In [1]: import numpy as np

In [2]: np.set_printoptions(precision=2, suppress=True, linewidth=140)

In [3]: tidy = lambda a: np.round(a, 2) + 0

In [4]: r0 = np.array([0, -9, 2])

In [5]: r1 = np.array([2, 1, 2, 2])

In [6]: data = np.outer(r0, r1)

In [7]: data
Out[7]: 
array([[  0,   0,   0,   0],
       [-18,  -9, -18, -18],
       [  4,   2,   4,   4]])

In [8]: # row 1 is much longer than the rest

In [9]: Uu, s, Vt = np.linalg.svd(data)

In [10]: tidy(s)
Out[10]: array([33.24,  0.  ,  0.  ])

In [11]: other = Uu[:, :1] @ np.diag(s[:1]) @ Vt[:1]

In [12]: tidy(other)
Out[12]: 
array([[  0.,   0.,   0.,   0.],
       [-18.,  -9., -18., -18.],
       [  4.,   2.,   4.,   4.]])

In [13]: tidy(np.linalg.norm(data - other, 2)), tidy(s[1])
Out[13]: (np.float64(0.0), np.float64(0.0))

In [14]: np.linalg.matrix_rank(data, rtol=0.05)
Out[14]: np.int64(1)

In [15]: E = np.load("layer16.npy")

In [16]: E
Out[16]: 
array([[-18.45,  18.89, -39.34,   0.9 ,  -1.56, -19.84],
       [-20.12,  21.36, -42.22,  -1.94,  -0.7 , -19.88],
       [-20.81,  19.31, -40.91,   1.07,  -0.69, -19.68],
       [-17.03,  18.49, -39.72,   2.17,  -0.58, -21.98],
       [-20.07,  19.24, -38.69,   0.56,  -0.21, -19.86],
       [-19.07,  19.41, -37.89,  -0.2 ,   2.09, -20.3 ],
       [-19.95,  19.42, -39.39,   0.06,  -1.6 , -19.76],
       [-18.22,  19.95, -40.59,  -0.07,  -0.73, -20.02],
       [-19.55,  21.11, -39.64,   2.11,   0.17, -21.89],
       [-21.07,  19.33, -40.14,   0.64,   1.94, -20.61],
       [-21.39,  21.23, -40.28,   0.57,   0.16, -19.53],
       [-19.83,  18.91, -40.51,   0.87,   1.76, -18.8 ],
       [-18.63,  20.72, -41.05,  -0.03,   0.04, -19.91],
       [-20.25,  18.6 , -39.16,  -0.48,  -1.52, -20.65],
       [-19.43,  19.81, -40.91,   0.91,   0.98, -19.59],
       [-19.83,  20.35, -42.79,   1.33,   0.85, -19.48],
       [-21.73,  20.3 , -41.13,  -0.57,  -0.72, -19.75],
       [-19.56,  19.31, -41.19,   1.4 ,  -0.57, -19.85],
       [-19.89,  18.82, -40.7 ,  -0.24,  -0.49, -19.44],
       [-21.85,  21.  , -40.68,   0.06,  -1.29, -17.97],
       [-20.13,  17.65, -40.4 ,   0.5 ,  -0.41, -18.75]])

In [17]: lab = E[:, 4] > np.median(E[:, 4])

In [18]: r0 = E[lab].mean(axis=0) - E[~lab].mean(axis=0)

In [19]: tidy((((E - E.mean(axis=0)) @ r0 > 0) == lab).mean())
Out[19]: np.float64(0.9)

In [20]: tidy(r0)
Out[20]: array([-0.09,  0.19,  0.23,  0.51,  1.69,  0.02])

In [21]: lab.astype(int)
Out[21]: array([0, 0, 0, 0, 1, 1, 0, 0, 1, 1, 1, 1, 1, 0, 1, 1, 0, 0, 0, 0, 1])

In [22]: P = E @ np.linalg.solve(E.T @ E, E.T)

In [23]: tidy(np.diag(P))
Out[23]: array([0.17, 0.49, 0.16, 0.49, 0.12, 0.45, 0.16, 0.22, 0.49, 0.36, 0.27, 0.28, 0.25, 0.38, 0.14, 0.31, 0.17, 0.15, 0.15, 0.45, 0.33])

In [24]: np.allclose(P @ P, P)
Out[24]: True

In [25]: tidy(np.linalg.eigvalsh(P))
Out[25]: array([0., 0., 0., 0., 0., 0., 0., 0., 0., 0., 0., 0., 0., 0., 0., 1., 1., 1., 1., 1., 1.])

In [26]: arr = np.array([[0.0, -2.1, -0.4, -4.0, 0.2, -0.9, -0.4],
    ...:     [-1.8, -0.3, 1.3, -21.0, -0.6, -0.4, -1.8],
    ...:     [-0.4, -0.3, 0.5, -8.0, -0.7, 0.3, 1.7],
    ...:     [-2.2, 0.6, 0.3, -3.0, -1.0, -1.5, -1.8],
    ...:     [1.0, -0.6, 0.6, -5.0, -1.4, 0.6, -1.1],
    ...:     [-0.2, 0.3, -0.2, -8.0, -2.4, -0.7, -0.8]])

In [27]: arr
Out[27]: 
array([[  0. ,  -2.1,  -0.4,  -4. ,   0.2,  -0.9,  -0.4],
       [ -1.8,  -0.3,   1.3, -21. ,  -0.6,  -0.4,  -1.8],
       [ -0.4,  -0.3,   0.5,  -8. ,  -0.7,   0.3,   1.7],
       [ -2.2,   0.6,   0.3,  -3. ,  -1. ,  -1.5,  -1.8],
       [  1. ,  -0.6,   0.6,  -5. ,  -1.4,   0.6,  -1.1],
       [ -0.2,   0.3,  -0.2,  -8. ,  -2.4,  -0.7,  -0.8]])

In [28]: Uu, s, Vt = np.linalg.svd(arr, full_matrices=False)

In [29]: tidy(s)
Out[29]: array([25.13,  3.62,  2.64,  2.44,  1.88,  0.73])

In [30]: tidy(np.sqrt((s ** 2).sum())), tidy(np.linalg.norm(arr))
Out[30]: (np.float64(25.72), np.float64(25.72))

In [31]: tidy(np.cumsum(s ** 2) / np.sum(s ** 2))
Out[31]: array([0.95, 0.97, 0.98, 0.99, 1.  , 1.  ])

In [32]: tidy(Uu.T @ Uu)
Out[32]: 
array([[1., 0., 0., 0., 0., 0.],
       [0., 1., 0., 0., 0., 0.],
       [0., 0., 1., 0., 0., 0.],
       [0., 0., 0., 1., 0., 0.],
       [0., 0., 0., 0., 1., 0.],
       [0., 0., 0., 0., 0., 1.]])

In [33]: np.abs(Uu[:, 0]).round(6).argmax()
Out[33]: np.int64(1)

In [34]: (s > 1e-8).sum()
Out[34]: np.int64(6)

In [35]: th = np.radians(60)

In [36]: R = np.eye(7)

In [37]: R[5, 5] = R[3, 3] = np.cos(th)

In [38]: R[5, 3], R[3, 5] = -np.sin(th), np.sin(th)

In [39]: tidy(R)
Out[39]: 
array([[ 1.  ,  0.  ,  0.  ,  0.  ,  0.  ,  0.  ,  0.  ],
       [ 0.  ,  1.  ,  0.  ,  0.  ,  0.  ,  0.  ,  0.  ],
       [ 0.  ,  0.  ,  1.  ,  0.  ,  0.  ,  0.  ,  0.  ],
       [ 0.  ,  0.  ,  0.  ,  0.5 ,  0.  ,  0.87,  0.  ],
       [ 0.  ,  0.  ,  0.  ,  0.  ,  1.  ,  0.  ,  0.  ],
       [ 0.  ,  0.  ,  0.  , -0.87,  0.  ,  0.5 ,  0.  ],
       [ 0.  ,  0.  ,  0.  ,  0.  ,  0.  ,  0.  ,  1.  ]])

In [40]: other = arr @ R.T

In [41]: tidy(np.abs(other - arr).max(axis=0))
Out[41]: array([ 0.  ,  0.  ,  0.  , 10.15,  0.  , 18.39,  0.  ])

In [42]: np.allclose(np.linalg.norm(arr, axis=1), np.linalg.norm(other, axis=1))
Out[42]: True

In [43]: tidy(np.linalg.svd(arr, compute_uv=False)), tidy(np.linalg.svd(other, compute_uv=False))
Out[43]: 
(array([25.13,  3.62,  2.64,  2.44,  1.88,  0.73]),
 array([25.13,  3.62,  2.64,  2.44,  1.88,  0.73]))

In [44]: r0, r1 = arr[0], arr[4]

In [45]: tidy(r0 @ r1)
Out[45]: np.float64(20.64)

In [46]: pr = (r0 @ r1) / (r0 @ r0) * r0

In [47]: tidy(pr)
Out[47]: array([ 0.  , -2.01, -0.38, -3.83,  0.19, -0.86, -0.38])

In [48]: tidy(np.linalg.norm(r0 + r1) ** 2 + np.linalg.norm(r0 - r1) ** 2)
Out[48]: np.float64(103.66)

In [49]: tidy((r1 - pr) @ r0)
Out[49]: np.float64(0.0)

In [50]: A = np.load("data.npy")

In [51]: A
Out[51]: 
array([[ 7. , -0.2,  0.1, -0.2, -0.5,  0.7, -0.4],
       [ 4. , -0.4,  0.1,  0.4,  0.6,  0.1, -0.6],
       [ 6. , -0.2, -2.4,  0.6,  0.7, -0.9,  0.9],
       [-9. , -1.3, -0.2,  1. , -0.3, -0.3,  0.9],
       [ 2. ,  0. ,  1.5, -0.6, -0.5, -0.5, -1.3]])

In [52]: # column 0 is much longer than the rest

In [53]: x0 = np.array([0, 2, 3, 0, 0, 3, 5])

In [54]: tidy(np.einsum("ij,j->i", A, x0))
Out[54]: array([ 0. , -3.2, -5.8,  0.4, -3.5])

In [55]: tidy(A * x0)
Out[55]: 
array([[ 0. , -0.4,  0.3,  0. ,  0. ,  2.1, -2. ],
       [ 0. , -0.8,  0.3,  0. ,  0. ,  0.3, -3. ],
       [ 0. , -0.4, -7.2,  0. ,  0. , -2.7,  4.5],
       [ 0. , -2.6, -0.6,  0. ,  0. , -0.9,  4.5],
       [ 0. ,  0. ,  4.5,  0. ,  0. , -1.5, -6.5]])

In [56]: tidy((A * x0).sum(axis=1))
Out[56]: array([ 0. , -3.2, -5.8,  0.4, -3.5])

In [57]: A @ np.eye(7)[0]
Out[57]: array([ 7.,  4.,  6., -9.,  2.])

In [58]: (A @ x0).argmax()
Out[58]: np.int64(3)

In [59]: tidy(A @ np.ones(7))
Out[59]: array([ 6.5,  4.2,  4.7, -9.2,  0.6])

In [60]: np.sign((A @ x0).round(6))
Out[60]: array([ 0., -1., -1.,  1., -1.])

In [61]: tidy(A @ x0)
Out[61]: array([ 0. , -3.2, -5.8,  0.4, -3.5])

In [62]: np.linalg.norm(A @ x0) <= np.linalg.norm(A, 2) * np.linalg.norm(x0) + 1e-9
Out[62]: np.True_

In [63]: t3 = np.stack([A, -2 * A, A[::-1]])

In [64]: np.linalg.matrix_rank(t3)
Out[64]: array([5, 5, 5])

In [65]: tidy(np.einsum("bij,cij->bc", t3, t3))
Out[65]: 
array([[ 204.84, -409.68,    1.95],
       [-409.68,  819.36,   -3.9 ],
       [   1.95,   -3.9 ,  204.84]])

In [66]: Uu, s, Vt = np.linalg.svd(A, full_matrices=False)

In [67]: tidy(s)
Out[67]: array([13.7 ,  3.61,  1.41,  1.2 ,  0.87])

In [68]: tidy(Uu.T @ Uu)
Out[68]: 
array([[1., 0., 0., 0., 0.],
       [0., 1., 0., 0., 0.],
       [0., 0., 1., 0., 0.],
       [0., 0., 0., 1., 0.],
       [0., 0., 0., 0., 1.]])

In [69]: tidy(np.abs(Vt[0]))
Out[69]: array([1.  , 0.04, 0.05, 0.03, 0.03, 0.01, 0.06])

In [70]: tidy(s / s[0])
Out[70]: array([1.  , 0.26, 0.1 , 0.09, 0.06])

In [71]: tidy(np.sqrt((s ** 2).sum())), tidy(np.linalg.norm(A))
Out[71]: (np.float64(14.31), np.float64(14.31))

In [72]: Uu.shape, s.shape, Vt.shape
Out[72]: ((5, 5), (5,), (5, 7))

In [73]: feats = np.loadtxt("m.csv", delimiter=",")

In [74]: feats
Out[74]: 
array([[  7.04,  -1.75, -13.28, -37.22],
       [  2.46,   8.34, -12.18,  -1.72],
       [-13.28,  -7.18,   0.32,  18.96],
       [-12.2 , -15.53, -10.05,  30.95],
       [ 17.27,   5.17,  26.67, -40.48],
       [  1.44,  15.28,  -5.44,  34.7 ],
       [ 13.79,  -1.2 ,  -2.33, -15.26],
       [ -3.77, -12.81, -11.15, -11.61],
       [-13.3 , -16.16,  -4.94,   4.09],
       [-22.54,  -1.6 ,  -5.9 ,   4.54],
       [-28.08,  12.27,  -5.05,   9.25],
       [-13.65, -21.99,  15.64,  17.49],
       [-41.95, -10.83,   5.82,   7.19],
       [-14.69,  -3.83, -10.69,  63.45],
       [ 28.16,  36.28,  22.13,  14.63],
       [  3.84, -10.01,  24.17,  -4.63],
       [  2.15,  14.66,   6.51,  -2.7 ],
       [-11.96,   7.03, -28.55,  66.31],
       [ -7.66, -29.97,   9.76, -24.9 ],
       [-16.68,   4.83,   5.01,  -4.92],
       [ 28.77,  10.62,  12.48,   5.59],
       [-13.33,  -9.5 ,  -9.1 ,  23.08],
       [  7.4 , -16.73,  16.84,  23.61],
       [  5.96,   3.02, -22.63, -19.49],
       [-11.56,  -3.19, -35.21,   7.72],
       [  0.59, -15.55,   0.03,  28.72],
       [ -8.  ,   3.59,  23.1 ,  -5.5 ]])

In [75]: G = A.T @ A

In [76]: np.trace(G), tidy((A ** 2).sum())
Out[76]: (np.float64(204.84), np.float64(204.84))

In [77]: tidy(np.diag(G))
Out[77]: array([186.  ,   1.93,   8.07,   1.92,   1.44,   1.65,   3.83])

In [78]: other = np.array([[2, 1, 2], [1, -3, -3], [-2, -1, 3], [3, -1, -2]])

In [79]: np.linalg.matrix_rank(np.vstack([feats, other.T]))
Out[79]: np.int64(4)

In [80]: np.linalg.matrix_rank(feats @ other)
Out[80]: np.int64(3)

In [81]: tidy(np.einsum("ij->j", feats))
Out[81]: array([-113.78,  -56.74,   -8.02,  191.85])

In [82]: d = np.linalg.norm(feats[:, None] - feats[None], axis=-1)

In [83]: np.unravel_index(d.round(6).argmax(), d.shape)
Out[83]: (np.int64(4), np.int64(17))

In [84]: np.flatnonzero(d[5] < d.mean() / 2)
Out[84]: array([5])

In [85]: tidy(d[:5, :5])
Out[85]: 
array([[ 0.  , 37.21, 61.51, 72.23, 41.94],
       [37.21,  0.  , 32.75, 43.09, 56.93],
       [61.51, 32.75,  0.  , 17.95, 72.89],
       [72.23, 43.09, 17.95,  0.  , 88.02],
       [41.94, 56.93, 72.89, 88.02,  0.  ]])

In [86]: np.linalg.matrix_rank(d ** 2)
Out[86]: np.int64(6)

In [87]: (d + 1e9 * np.eye(27)).round(6).argmin(axis=1)
Out[87]: array([23, 16, 21, 21,  6, 21,  1,  8,  9, 10,  9,  2,  9, 17, 20, 26,  1, 13,  7,  9, 16,  3, 25,  0,  1,  3, 15])

In [88]: d[5].round(6).argsort(kind="stable")[:4]
Out[88]: array([ 5, 21,  2, 25])

In [89]: d.mean(axis=1).argmax()
Out[89]: np.int64(17)

In [90]: cen = E - E.mean(axis=0)

In [91]: Uu, s, Vt = np.linalg.svd(cen, full_matrices=False)

In [92]: np.linalg.matrix_rank(cen)
Out[92]: np.int64(6)

In [93]: F = np.load("block9.npy")

In [94]: F
Out[94]: 
array([[ 0.41, -0.61,  0.95,  0.14,  0.74, -0.98],
       [ 0.87, -0.26,  0.84,  0.96,  0.74, -0.96],
       [ 0.98,  0.32,  0.83,  0.93,  0.54, -0.55],
       [ 1.  ,  0.95,  0.52, -0.55, -0.65,  1.  ],
       [ 0.58, -0.35,  0.87,  0.24,  0.58, -0.89],
       [ 1.  ,  0.42,  0.99,  0.1 ,  0.65, -0.29],
       [-0.33,  0.29, -0.13, -0.97, -0.57,  0.93],
       [-0.72, -0.64,  0.07,  0.75,  0.53, -0.97],
       [ 0.94,  0.49, -0.25,  0.99,  0.32, -0.25],
       [ 0.94,  0.64,  0.04,  0.71, -0.14,  0.8 ],
       [ 0.31, -0.67,  0.85,  0.93,  0.82, -0.99],
       [ 0.3 ,  0.75, -0.54, -0.98, -0.83,  1.  ],
       [-0.55,  0.71, -0.99,  0.89, -0.78,  0.98]])

In [95]: cen = F - F.mean(axis=0)

In [96]: evecs = np.linalg.svd(cen)[2][:3]

In [97]: other = cen - cen @ evecs.T @ evecs

In [98]: tidy((cen @ evecs.T).std(axis=0))
Out[98]: array([1.31, 0.71, 0.61])

In [99]: tidy(np.diag(evecs.T @ evecs))
Out[99]: array([0.69, 0.34, 0.43, 0.88, 0.22, 0.44])

In [100]: m1 = np.load("test8.npy")

In [101]: m1
Out[101]: 
array([[ -4,   9,  -4,  -4,   2,  -2],
       [  9,   6,   4,   1,  10,   2],
       [ -4,   4,  -2,   2,  -3,   1],
       [ -4,   1,   2,   2,   2,  -3],
       [  2,  10,  -3,   2,   2,   5],
       [ -2,   2,   1,  -3,   5, -10]])

In [102]: # equal to its transpose

In [103]: np.all(np.linalg.eigvalsh(m1) > 0)
Out[103]: np.False_

In [104]: [round(float(np.linalg.det(m1[:i, :i])), 2) + 0 for i in range(1, 7)]
Out[104]: [-4.0, -105.0, -110.0, 1712.0, 4742.0, -25109.0]

In [105]: tidy(np.linalg.eigvalsh(m1).min())
Out[105]: np.float64(-14.5)

In [106]: x0 = np.array([2, 0, 4, -6, -1, 0])

In [107]: a = np.maximum(m1 @ x0, 0)

In [108]: tidy(np.tanh(m1 @ x0))
Out[108]: array([-0.96,  1.  , -1.  , -1.  , -1.  ,  1.  ])

In [109]: np.maximum(m1 @ x0, 0) - np.maximum(-m1 @ x0, 0)
Out[109]: array([ -2,  18, -25, -14, -22,  13])

In [110]: m1.T @ a
Out[110]: array([136, 134,  85, -21, 245, -94])
